>>> import numpy as np
>>> np.set_printoptions(suppress=True, linewidth=100)
>>> def rd(a):
...     return np.round(a, 2) + 0
... 
>>> f = np.array([0, 0, 2, 1, 2, 1, 2, 0])
>>> E = f[np.abs(np.subtract.outer(np.arange(8), np.arange(8)))]
>>> E
array([[0, 0, 2, 1, 2, 1, 2, 0],
       [0, 0, 0, 2, 1, 2, 1, 2],
       [2, 0, 0, 0, 2, 1, 2, 1],
       [1, 2, 0, 0, 0, 2, 1, 2],
       [2, 1, 2, 0, 0, 0, 2, 1],
       [1, 2, 1, 2, 0, 0, 0, 2],
       [2, 1, 2, 1, 2, 0, 0, 0],
       [0, 2, 1, 2, 1, 2, 0, 0]])
>>> f = np.array([8, 2])
>>> np.cross(E[5, :3], E[2, :3])
array([ 0,  2, -4])
>>> np.polyval(f, E[5])
array([10, 18, 10, 18,  2,  2,  2, 18])
>>> try:
...     np.linalg.cholesky(E)
... except np.linalg.LinAlgError as e:
...     print("failed:", e)
... 
failed: Matrix is not positive definite
>>> np.all(np.linalg.eigvalsh(E) > 0)
np.False_
>>> rd(np.linalg.eigvalsh(E).min())
np.float64(-3.41)
>>> [round(float(np.linalg.det(E[:i, :i])), 2) + 0 for i in range(1, 9)]
[0.0, 0.0, 0.0, 16.0, -48.0, 143.0, -296.0, 512.0]
>>> x0 = np.array([0, -1, 2, -1, -1, 0, 2, 0])
>>> target = E @ x0
>>> coef, lr = np.zeros(8), 1 / np.linalg.norm(E, 2) ** 2
>>> for i in range(5):
...     coef -= lr * E.T @ (E @ coef - target)
...     if i % 1 == 0: print(i, round(np.linalg.norm(E @ coef - target), 2))
... 
0 7.5
1 6.27
2 5.36
3 4.68
4 4.16
>>> rd(coef)
array([ 0.42, -0.41,  0.73, -0.62,  0.09, -0.29,  1.16, -0.08])
>>> rd(np.linalg.cond(E))
np.float64(13.66)
>>> x0 = np.array([3, -3, -2, 2, 2, 0, 0, 2])
>>> np.einsum("ij,j->i", E, x0)
array([ 2, 10, 12,  1,  1,  3,  5, -2])
>>> E @ np.eye(8)[7]
array([0., 2., 1., 2., 1., 2., 0., 0.])
>>> E @ x0
array([ 2, 10, 12,  1,  1,  3,  5, -2])
>>> x0 = np.array([5, -7, 3, -8, 3, -7, 8, -9])
>>> target = E @ x0
>>> target
array([ 13, -37,  16, -33,  16, -40,   7, -38])
>>> rd(np.linalg.solve(E, E[:, 4]))
array([0., 0., 0., 0., 1., 0., 0., 0.])
>>> rd(np.linalg.solve(E, target + E[:, 5]))
array([ 5., -7.,  3., -8.,  3., -6.,  8., -9.])
>>> rd(np.linalg.solve(E.T, E[6]))
array([0., 0., 0., 0., 0., 0., 1., 0.])
>>> feats = np.loadtxt("block5.csv", delimiter=",")
>>> feats
array([[ 2.,  4.,  0.,  4.,  0.],
       [ 2.,  6.,  2.,  9.,  3.],
       [ 4.,  8.,  1., 11.,  8.],
       [ 9., 12.,  2., 15.,  3.],
       [14., 13.,  5., 14., -2.],
       [19.,  9.,  3., 12.,  0.],
       [19., 10.,  2., 10.,  3.],
       [22., 15., -1.,  6.,  4.],
       [19., 10., -4.,  9.,  6.],
       [20., 15., -1.,  4., 11.],
       [20., 12., -2.,  6., 15.],
       [17., 15., -6.,  8., 18.],
       [13., 11., -6., 11., 22.],
       [11.,  9., -4., 10., 18.],
       [15., 10., -3., 13., 20.]])
>>> out = np.c_[feats[:, :1] @ np.array([[-1]]), np.array([5, -5, 5, 0, 1, -2, 0, 5, 3, -5, -1, 2, 3, -3, 3])]
>>> out
array([[ -2.,   5.],
       [ -2.,  -5.],
       [ -4.,   5.],
       [ -9.,   0.],
       [-14.,   1.],
       [-19.,  -2.],
       [-19.,   0.],
       [-22.,   5.],
       [-19.,   3.],
       [-20.,  -5.],
       [-20.,  -1.],
       [-17.,   2.],
       [-13.,   3.],
       [-11.,  -3.],
       [-15.,   3.]])
>>> rd(np.linalg.norm(out - feats @ np.linalg.lstsq(feats, out)[0], axis=0))
array([ 0.  , 11.22])
>>> rd(np.linalg.lstsq(feats, out[:, 0])[0])
array([-1.,  0.,  0.,  0.,  0.])
>>> G = np.cov(feats, rowvar=False)
>>> rd(np.linalg.eigvalsh(G)[::-1])
array([79.89, 46.56, 12.13,  3.95,  1.92])
>>> rd(np.polyfit(feats[:, 1], feats[:, 0], 1))
array([ 1.55, -2.75])
>>> rd(feats.std(axis=0))
array([6.55, 3.12, 3.23, 3.28, 7.81])
>>> np.median(feats, axis=0)
array([15., 10., -1., 10.,  6.])
>>> rd(np.corrcoef(feats[:, 1], feats[:, 0])[0, 1])
np.float64(0.74)
>>> np.argwhere(np.triu(np.abs(np.corrcoef(feats.T)) > 0.8, 1))
array([[2, 4]])
>>> rng = np.random.default_rng(3143)
>>> idx = rng.permutation(8)
>>> out = E[:, idx] * rng.choice([-1, 1], 8)
>>> out
array([[ 1,  2,  0,  2, -1,  0, -2,  0],
       [ 2,  1,  0,  1, -2, -2,  0,  0],
       [ 0,  2,  0,  2, -1, -1,  0,  2],
       [ 0,  0, -2,  1, -2, -2,  0,  1],
       [ 0,  0, -1,  2,  0, -1, -2,  2],
       [ 2,  0, -2,  0,  0, -2, -1,  1],
       [ 1,  2, -1,  0,  0,  0, -2,  2],
       [ 2,  1, -2,  0, -2,  0, -1,  0]])
>>> Uu, _, Vt = np.linalg.svd(E.T @ out)
>>> rd(np.linalg.lstsq(E, out)[0])
array([[ 0.,  0.,  0.,  0.,  0.,  0.,  0.,  1.],
       [ 0.,  0., -1.,  0.,  0.,  0.,  0.,  0.],
       [ 0.,  0.,  0.,  0.,  0.,  0., -1.,  0.],
       [ 1.,  0.,  0.,  0.,  0.,  0.,  0.,  0.],
       [ 0.,  1.,  0.,  0.,  0.,  0.,  0.,  0.],
       [ 0.,  0.,  0.,  0., -1.,  0.,  0.,  0.],
       [ 0.,  0.,  0.,  1.,  0.,  0.,  0.,  0.],
       [ 0.,  0.,  0.,  0.,  0., -1.,  0.,  0.]])
>>> idx
array([3, 4, 1, 6, 5, 7, 2, 0])
>>> idx = feats[:, 3] > np.median(feats[:, 3])
>>> f = feats[idx].mean(axis=0) - feats[~idx].mean(axis=0)
>>> rd(f)
array([-2.33, -0.17,  1.89,  5.33, -0.17])
>>> np.argsort(-np.abs(f).round(6), kind="stable")
array([3, 0, 2, 1, 4])
>>> f = np.array([1, 0, 2, 2, 0])
>>> r1 = np.array([0, 2, 1, 2, 0])
>>> J = f[:, None] + r1[None, :]
>>> J
array([[1, 3, 2, 3, 1],
       [0, 2, 1, 2, 0],
       [2, 4, 3, 4, 2],
       [2, 4, 3, 4, 2],
       [0, 2, 1, 2, 0]])
>>> out = np.array([[2, 2, 2], [0, 1, 3]])
>>> Z = np.kron(out, J)
>>> Z
array([[ 2,  6,  4,  6,  2,  2,  6,  4,  6,  2,  2,  6,  4,  6,  2],
       [ 0,  4,  2,  4,  0,  0,  4,  2,  4,  0,  0,  4,  2,  4,  0],
       [ 4,  8,  6,  8,  4,  4,  8,  6,  8,  4,  4,  8,  6,  8,  4],
       [ 4,  8,  6,  8,  4,  4,  8,  6,  8,  4,  4,  8,  6,  8,  4],
       [ 0,  4,  2,  4,  0,  0,  4,  2,  4,  0,  0,  4,  2,  4,  0],
       [ 0,  0,  0,  0,  0,  1,  3,  2,  3,  1,  3,  9,  6,  9,  3],
       [ 0,  0,  0,  0,  0,  0,  2,  1,  2,  0,  0,  6,  3,  6,  0],
       [ 0,  0,  0,  0,  0,  2,  4,  3,  4,  2,  6, 12,  9, 12,  6],
       [ 0,  0,  0,  0,  0,  2,  4,  3,  4,  2,  6, 12,  9, 12,  6],
       [ 0,  0,  0,  0,  0,  0,  2,  1,  2,  0,  0,  6,  3,  6,  0]])
>>> Uu, s, Vt = np.linalg.svd(J)
>>> np.argmax(s[:-1] / (s[1:] + 1e-6)) + 1
np.int64(2)
>>> rd(s)
array([11.71,  1.71,  0.  ,  0.  ,  0.  ])
>>> out = Uu[:, :2] @ np.diag(s[:2]) @ Vt[:2]
>>> rd(np.abs(J - out).max())
np.float64(0.0)
>>> rd(np.linalg.norm(J - out, 2)), rd(s[2])
(np.float64(0.0), np.float64(0.0))
>>> np.linalg.matrix_rank(J, rtol=0.05)
np.int64(2)
>>> rd(out)
array([[1., 3., 2., 3., 1.],
       [0., 2., 1., 2., 0.],
       [2., 4., 3., 4., 2.],
       [2., 4., 3., 4., 2.],
       [0., 2., 1., 2., 0.]])
>>> mat = np.load("layer19.npy")
>>> mat
array([[  0,   8,   4,   0,   4,   2],
       [  8,   0,   0,   4,   0,   0],
       [  0,   4,   4,   0,   2,   2],
       [  0, -10,  -5,   0,  -2,  -1],
       [-10,   0,   0,  -2,   0,   0],
       [  0,  -5,  -5,   0,  -1,  -1]])
>>> f, r1 = mat[3], mat[5]
>>> f @ f
np.int64(130)
>>> f @ r1
np.int64(78)
>>> pr = (f @ r1) / (f @ f) * f
>>> rd(r1 - pr)
array([ 0. ,  1. , -2. ,  0. ,  0.2, -0.4])
>>> (r1 - pr) @ f
np.float64(0.0)
>>> pr
array([ 0. , -6. , -3. ,  0. , -1.2, -0.6])
>>> np.linalg.matrix_rank(np.outer(f, r1))
np.int64(1)
>>> mat - mat[0]
array([[  0,   0,   0,   0,   0,   0],
       [  8,  -8,  -4,   4,  -4,  -2],
       [  0,  -4,   0,   0,  -2,   0],
       [  0, -18,  -9,   0,  -6,  -3],
       [-10,  -8,  -4,  -2,  -4,  -2],
       [  0, -13,  -9,   0,  -5,  -3]])
>>> rd(np.linalg.svd(mat, compute_uv=False))
array([17.6 , 13.45,  2.57,  2.34,  1.78,  0.34])
>>> rd(mat.mean(axis=0))
array([-0.33, -0.5 , -0.33,  0.33,  0.5 ,  0.33])
>>> np.abs(mat).max()
np.int64(10)
>>> x0 = np.array([-1, 0, -2, 0, -2, 5])
>>> h1 = np.maximum(mat @ x0, 0)
>>> mat.T @ h1
array([-100, -125,  -80,  -20,  -25,  -16])
>>> np.maximum(mat @ x0, 0) - np.maximum(-mat @ x0, 0)
array([-6, -8, -2,  9, 10,  7])
>>> rd(np.tanh(mat @ x0))
array([-1.  , -1.  , -0.96,  1.  ,  1.  ,  1.  ])
>>> x0 = np.array([-1, -1, -1, 0, -2, -2])
>>> target = mat @ x0
>>> target
array([-24,  -8, -16,  21,  10,  14])
>>> rd(np.linalg.solve(mat.T, mat[5]))
array([0., 0., 0., 0., 0., 1.])
>>> rd(np.linalg.solve(mat, -3 * target))
array([3., 3., 3., 0., 6., 6.])
>>> rd(np.linalg.solve(mat, mat[:, 0]))
array([1., 0., 0., 0., 0., 0.])
>>> np.allclose(mat @ mat.T, mat.T @ mat)
False
>>> mat @ mat
array([[ 24,   6,   6,  24,   6,   6],
       [  0,  24,  12,   0,  24,  12],
       [ 12,   6,   6,  12,   6,   6],
       [-60, -15, -15, -36,  -9,  -9],
       [  0, -60, -30,   0, -36, -18],
       [-30, -15, -15, -18,  -9,  -9]])
>>> mat.inv()
Traceback (most recent call last):
  File "<python-input-95>", line 1, in <module>
    mat.inv()
    ^^^^^^^
AttributeError: 'numpy.ndarray' object has no attribute 'inv'
>>> rd(np.sort(np.abs(np.linalg.eigvals(mat))))
array([1.15, 1.15, 4.44, 4.44, 5.74, 5.74])
>>> M = np.load("x.npy")
>>> M
array([[ 4., -3.,  0.,  0.,  0.,  0.,  0.,  0.,  0.,  0.],
       [-3.,  9., -3.,  0.,  0.,  0.,  0.,  0.,  0.,  0.],
       [ 0., -3., -3., -3.,  0.,  0.,  0.,  0.,  0.,  0.],
       [ 0.,  0., -3., -2., -3.,  0.,  0.,  0.,  0.,  0.],
       [ 0.,  0.,  0., -3., -1., -3.,  0.,  0.,  0.,  0.],
       [ 0.,  0.,  0.,  0., -3.,  0., -3.,  0.,  0.,  0.],
       [ 0.,  0.,  0.,  0.,  0., -3.,  0., -3.,  0.,  0.],
       [ 0.,  0.,  0.,  0.,  0.,  0., -3.,  9., -3.,  0.],
       [ 0.,  0.,  0.,  0.,  0.,  0.,  0., -3.,  0., -3.],
       [ 0.,  0.,  0.,  0.,  0.,  0.,  0.,  0., -3., -3.]])
>>> evals, V = np.linalg.eigh(M)
>>> rd(np.linalg.eigvalsh(M @ M))
array([  0.59,   2.53,   3.56,   8.44,  18.09,  19.49,  26.07,  47.29, 116.57, 120.37])
>>> rd(V @ np.diag(evals) @ V.T)
array([[ 4., -3.,  0.,  0.,  0.,  0.,  0.,  0.,  0.,  0.],
       [-3.,  9., -3.,  0.,  0.,  0.,  0.,  0.,  0.,  0.],
       [ 0., -3., -3., -3.,  0.,  0.,  0.,  0.,  0.,  0.],
       [ 0.,  0., -3., -2., -3.,  0.,  0.,  0.,  0.,  0.],
       [ 0.,  0.,  0., -3., -1., -3.,  0.,  0.,  0.,  0.],
       [ 0.,  0.,  0.,  0., -3.,  0., -3.,  0.,  0.,  0.],
       [ 0.,  0.,  0.,  0.,  0., -3.,  0., -3.,  0.,  0.],
       [ 0.,  0.,  0.,  0.,  0.,  0., -3.,  9., -3.,  0.],
       [ 0.,  0.,  0.,  0.,  0.,  0.,  0., -3.,  0., -3.],
       [ 0.,  0.,  0.,  0.,  0.,  0.,  0.,  0., -3., -3.]])
>>> rd(np.linalg.svd(M, compute_uv=False))
array([10.97, 10.8 ,  6.88,  5.11,  4.41,  4.25,  2.9 ,  1.89,  1.59,  0.77])
>>> rd(evals)
array([-6.88, -5.11, -4.41, -1.89,  0.77,  1.59,  2.9 ,  4.25, 10.8 , 10.97])
>>> np.unique(evals.round(6) + 0, return_counts=True)[1]
array([1, 1, 1, 1, 1, 1, 1, 1, 1, 1])
>>> K = np.loadtxt("out3.csv", delimiter=",")
>>> K
array([[ 0.3,  0.9, -1.5, -0.9,  1.3,  2. ,  1. , -1. ,  0.5],
       [ 1.3,  0.2,  0.2,  0.2, -1.5,  1. , -0.9, -0.8,  2.7],
       [-0.5,  1.7, -1.2,  0.6,  0. ,  0.6,  0.7,  1.3, -0.7],
       [-0.5,  0.9, -1.1,  2.4,  0.3, -1.1, -1. , -1. , -1.4],
       [-0.2,  1.2, -1.5,  0.8, -0.3, -0.3, -0.1, -1. , -1.1],
       [ 0.6, -0.9, -0.5, -2.4,  1.2,  1.1,  2.1,  0.7, -0.2],
       [-0.8,  1. ,  0.8,  0.4, -0.8,  1.6, -0.3,  1.5,  0. ],
       [ 0.3, -0.1, -0.4,  2.8,  0.8, -1.9, -0.8, -0.3, -0.1],
       [ 1.1,  0.4,  0.7, -0.5,  0.3,  0.2,  0.3, -0.6, -1.6],
       [ 0.1, -0.5, -0.3,  1. , -0.9,  0.6, -1.4,  0.4, -1. ]])
>>> w1 = np.array([[1, -3],
...     [2, -1],
...     [1, -2],
...     [0, 1],
...     [2, 0],
...     [1, 1],
...     [2, 3],
...     [3, -2],
...     [0, -2]])
>>> coef = np.array([1, 0])
>>> hid = np.maximum(K @ w1 + coef, 0)
>>> rd(hid)
array([[5.2, 6.3],
       [0. , 0. ],
       [8.6, 4.3],
       [0. , 5.9],
       [0. , 6.8],
       [9.1, 4.1],
       [6.9, 0. ],
       [0. , 0. ],
       [3.2, 0. ],
       [0. , 0. ]])
>>> Z = np.array([[1, 2], [-1, -2]])
>>> w1 @ Z
array([[ 4,  8],
       [ 3,  6],
       [ 3,  6],
       [-1, -2],
       [ 2,  4],
       [ 0,  0],
       [-1, -2],
       [ 5, 10],
       [ 2,  4]])
